$ python3 -q
>>> import numpy as np
>>> from numpy import linalg as LA
>>> np.set_printoptions(precision=3, suppress=True, linewidth=160)
>>> def rnd(a):
...     return np.round(a, 3) + 0
... 
>>> m1 = np.loadtxt("test15.csv", delimiter=",")
>>> m1
array([[-2., -4., -2., -1., -2.],
       [ 5.,  3.,  5.,  6.,  5.],
       [-3., -5., -3., -2., -3.],
       [-2., -4., -2., -1., -2.],
       [ 2.,  0.,  2.,  3.,  2.],
       [-1., -3., -1.,  0., -1.],
       [ 3.,  1.,  3.,  4.,  3.],
       [ 7.,  5.,  7.,  8.,  7.],
       [-3., -5., -3., -2., -3.],
       [ 1., -1.,  1.,  2.,  1.],
       [ 3.,  1.,  3.,  4.,  3.],
       [-3., -5., -3., -2., -3.],
       [ 5.,  3.,  5.,  6.,  5.],
       [ 1., -1.,  1.,  2.,  1.],
       [-2., -4., -2., -1., -2.],
       [ 6.,  4.,  6.,  7.,  6.]])
>>> # row 3 repeats row 0
>>> left, sig, Vh = LA.svd(m1)
>>> evecs = Vh[:(sig > 1e-8).sum()]
>>> rng = np.random.default_rng(24448)
>>> x0 = m1[5] + 3 * m1[3] + rng.integers(2) * np.eye(5)[2]
>>> x0
array([ -7., -15.,  -7.,  -3.,  -7.])
>>> rnd(evecs.T @ evecs)
array([[ 0.208,  0.125,  0.208,  0.25 ,  0.208],
       [ 0.125,  0.875,  0.125, -0.25 ,  0.125],
       [ 0.208,  0.125,  0.208,  0.25 ,  0.208],
       [ 0.25 , -0.25 ,  0.25 ,  0.5  ,  0.25 ],
       [ 0.208,  0.125,  0.208,  0.25 ,  0.208]])
>>> D = LA.norm(m1[:, None] - m1[None], axis=-1)
>>> D[5].round(6).argsort(kind="stable")[:4]
array([ 5,  0,  3, 14])
>>> rnd(D[5])
array([ 2.236, 13.416,  4.472,  2.236,  6.708,  0.   ,  8.944, 17.889,  4.472,  4.472,  8.944,  4.472, 13.416,  4.472,  2.236, 15.652])
>>> np.flatnonzero(D[5] < D.mean() / 2)
array([ 0,  3,  5, 14])
>>> D.mean(axis=1).argmax()
np.int64(7)
>>> (D + 1e9 * np.eye(16)).round(6).argmin(axis=1)
array([ 3, 12,  8,  0,  6,  0, 10, 15,  2, 13,  6,  2,  1,  9,  0,  1])
>>> LA.matrix_rank(D ** 2)
np.int64(3)
